>>> import numpy as np
>>> from numpy import linalg as LA
>>> np.set_printoptions(precision=2, suppress=True, linewidth=200)
>>> E = np.load("case13.npy")
>>> print(E)
[[-2  0 -1 -1 -2 -3]
 [-3 -2  0 -1 -1 -2]
 [-2 -3 -2  0 -1 -1]
 [-1 -2 -3 -2  0 -1]
 [-1 -1 -2 -3 -2  0]
 [ 0 -1 -1 -2 -3 -2]]
>>> print(round(np.abs(LA.eigvals(E)).max(), 2))
9.0
>>> print((E - E.T) / 2)
[[ 0.   1.5  0.5  0.  -0.5 -1.5]
 [-1.5  0.   1.5  0.5  0.  -0.5]
 [-0.5 -1.5  0.   1.5  0.5  0. ]
 [ 0.  -0.5 -1.5  0.   1.5  0.5]
 [ 0.5  0.  -0.5 -1.5  0.   1.5]
 [ 1.5  0.5  0.  -0.5 -1.5  0. ]]
>>> print(np.sort(np.abs(LA.eigvals(E))))
[1.   1.73 1.73 3.61 3.61 9.  ]
>>> feats = np.load("w.npy")
>>> print(feats)
[[-0.6  0.   0.3 -0.2 -1.6 -1.6 -2.7 -0.2 -0.6 -1.1  1.3  0.8  0.8 -1.4 -0.1 -0.9]
 [-0.1  1.5 -0.8  0.4 -1.8  0.6 -0.3  0.1  1.5 -1.5 -0.7 -0.3  0.7 -1.3 -0.3 -0.6]
 [-1.5 -2.   1.9 -0.8 -0.9 -0.5 -0.6 -0.8  0.   1.1  1.7  2.2  0.   1.3  0.3  1.4]
 [ 2.1 -0.3  0.8 -0.8  0.9  0.2  3.8  0.2 -1.6  2.2  0.5 -0.1 -0.9 -1.2  0.3  0.6]
 [-2.4 -1.6  1.  -0.4 -0.1 -1.  -0.2  1.4  0.7 -1.3  0.5 -0.3  1.  -1.6 -1.2 -0.3]
 [ 0.   1.5 -0.4  1.4 -0.2  1.1  1.  -0.1 -0.5  1.3  1.2 -1.1 -0.8 -1.1 -3.3 -0.8]
 [-0.1  0.5 -0.9  0.9 -1.3  0.3 -0.3  0.6 -0.4  0.1 -1.5 -0.5 -0.9  0.2 -0.2 -1.2]
 [ 0.4  0.  -0.2  0.6  1.2 -0.1  0.7  0.8  0.8  2.  -0.7  0.4 -1.4 -0.7  0.3 -1.1]
 [-0.6 -1.   0.2 -0.9 -1.   0.3  0.   0.6  1.   0.6  0.9  2.   0.4  0.4 -0.2 -0.8]
 [-0.7  0.4 -0.6  0.5  0.2  0.7 -1.5 -1.4  1.1 -1.2  1.4 -0.6  1.   0.4  1.  -0.2]
 [-2.  -2.4  1.1 -0.7 -0.5 -1.3  1.6  0.   1.5  0.7 -1.1 -1.1 -0.7 -0.2  0.1  0.3]]
>>> left, sig = LA.svd(feats)
Traceback (most recent call last):
  File "<python-input-10>", line 1, in <module>
    left, sig = LA.svd(feats)
    ^^^^^^^^^
ValueError: too many values to unpack (expected 2)
>>> left, sig, VT = LA.svd(feats, full_matrices=False)
>>> print(sig / sig[0])
[1.   0.89 0.68 0.59 0.46 0.44 0.36 0.34 0.28 0.17 0.11]
>>> print(np.round(left.T @ feats @ VT.T, 2) + 0)
[[7.78 0.   0.   0.   0.   0.   0.   0.   0.   0.   0.  ]
 [0.   6.92 0.   0.   0.   0.   0.   0.   0.   0.   0.  ]
 [0.   0.   5.27 0.   0.   0.   0.   0.   0.   0.   0.  ]
 [0.   0.   0.   4.57 0.   0.   0.   0.   0.   0.   0.  ]
 [0.   0.   0.   0.   3.58 0.   0.   0.   0.   0.   0.  ]
 [0.   0.   0.   0.   0.   3.4  0.   0.   0.   0.   0.  ]
 [0.   0.   0.   0.   0.   0.   2.78 0.   0.   0.   0.  ]
 [0.   0.   0.   0.   0.   0.   0.   2.64 0.   0.   0.  ]
 [0.   0.   0.   0.   0.   0.   0.   0.   2.16 0.   0.  ]
 [0.   0.   0.   0.   0.   0.   0.   0.   0.   1.29 0.  ]
 [0.   0.   0.   0.   0.   0.   0.   0.   0.   0.   0.85]]
>>> print(round(float(np.sqrt((sig ** 2).sum())), 2), np.round(LA.norm(feats), 2))
14.25 14.25
>>> print(np.allclose(left * sig @ VT, feats))
True
>>> print(left.shape, sig.shape, VT.shape)
(11, 11) (11,) (11, 16)
>>> print(np.round(VT @ VT.T, 2) + 0)
[[1. 0. 0. 0. 0. 0. 0. 0. 0. 0. 0.]
 [0. 1. 0. 0. 0. 0. 0. 0. 0. 0. 0.]
 [0. 0. 1. 0. 0. 0. 0. 0. 0. 0. 0.]
 [0. 0. 0. 1. 0. 0. 0. 0. 0. 0. 0.]
 [0. 0. 0. 0. 1. 0. 0. 0. 0. 0. 0.]
 [0. 0. 0. 0. 0. 1. 0. 0. 0. 0. 0.]
 [0. 0. 0. 0. 0. 0. 1. 0. 0. 0. 0.]
 [0. 0. 0. 0. 0. 0. 0. 1. 0. 0. 0.]
 [0. 0. 0. 0. 0. 0. 0. 0. 1. 0. 0.]
 [0. 0. 0. 0. 0. 0. 0. 0. 0. 1. 0.]
 [0. 0. 0. 0. 0. 0. 0. 0. 0. 0. 1.]]
